% python3 -q
>>> import numpy as np
>>> np.set_printoptions(precision=3, suppress=True, linewidth=100)
>>> X = np.loadtxt("mat.csv", delimiter=",")
>>> X
array([[ 0.7  ,  0.7  ,  0.6  ,  3.792],
       [-0.7  ,  1.3  , -0.3  ,  6.446],
       [-1.   ,  0.2  ,  1.1  ,  1.423],
       [ 1.   , -1.4  ,  0.1  , -6.927],
       [ 1.6  , -0.3  , -0.1  , -1.577],
       [-0.7  , -0.2  , -1.7  , -1.055],
       [ 3.2  ,  0.   , -1.   , -0.066],
       [-1.7  ,  2.4  , -0.8  , 12.061],
       [ 0.7  , -0.2  ,  1.9  , -1.151],
       [-0.4  , -1.   , -0.9  , -4.701],
       [ 0.3  ,  1.2  ,  0.9  ,  6.139],
       [ 1.   , -0.6  , -0.9  , -3.162],
       [ 0.3  ,  1.3  ,  1.4  ,  6.07 ],
       [ 0.1  ,  0.8  ,  0.8  ,  4.034]])
>>> cov = np.cov(X, rowvar=False)
>>> print(cov.shape)
(4, 4)
>>> print(np.corrcoef(X.T))
[[ 1.    -0.439  0.002 -0.454]
 [-0.439  1.     0.197  0.999]
 [ 0.002  0.197  1.     0.196]
 [-0.454  0.999  0.196  1.   ]]
>>> np.median(X, axis=0)
array([0.3  , 0.1  , 0.   , 0.678])
>>> np.argsort(-X.std(axis=0).round(6), kind="stable")
array([3, 0, 2, 1])
>>> round(np.corrcoef(X[:, 2], X[:, 3])[0, 1], 3)
np.float64(0.196)
>>> Y = np.c_[X[:, :3] @ np.array([[0, 8, 5], [9, 4, 6], [3, 2, 4]]), np.array([3, 1, 2, 1, 3, 2, 3, 0, 2, 2, 3, 0, 0, 3])]
>>> Y
array([[  8.1,   9.6,  10.1,   3. ],
       [ 10.8,  -1. ,   3.1,   1. ],
       [  5.1,  -5. ,   0.6,   2. ],
       [-12.3,   2.6,  -3. ,   1. ],
       [ -3. ,  11.4,   5.8,   3. ],
       [ -6.9,  -9.8, -11.5,   2. ],
       [ -3. ,  23.6,  12. ,   3. ],
       [ 19.2,  -5.6,   2.7,   0. ],
       [  3.9,   8.6,   9.9,   2. ],
       [-11.7,  -9. , -11.6,   2. ],
       [ 13.5,   9. ,  12.3,   3. ],
       [ -8.1,   3.8,  -2.2,   0. ],
       [ 15.9,  10.4,  14.9,   0. ],
       [  9.6,   5.6,   8.5,   3. ]])
>>> print(np.round(np.linalg.norm(Y - X @ np.linalg.lstsq(X, Y)[0], axis=0), 3) + 0)
[0.    0.    0.    5.412]
>>> np.linalg.matrix_rank(np.c_[X, Y])
np.int64(5)
>>> print(np.round(np.linalg.lstsq(X, Y[:, 0])[0], 3) + 0)
[0. 9. 3. 0.]
>>> print(np.linalg.matrix_rank(Y))
4
>>> F = np.loadtxt("run4.csv", delimiter=",")
>>> F
array([[ 0.77 , -1.01 , -1.536, -0.167],
       [-0.28 ,  1.542, -1.09 , -0.596],
       [-0.14 , -0.452,  0.433, -1.895],
       [-1.819, -0.63 , -0.516,  0.167]])
>>> Y = F / np.linalg.norm(F, axis=1, keepdims=True)
>>> cov = Y @ Y.T
>>> np.argwhere(np.triu(np.abs(cov) > 0.95, 1))
array([], shape=(0, 2), dtype=int64)
>>> np.degrees(np.arccos(np.clip(cov[1, 0], -1, 1)))
np.float64(90.0)
>>> (cov - 2 * np.eye(4)).round(6).argmax(axis=1)
array([1, 0, 0, 0])
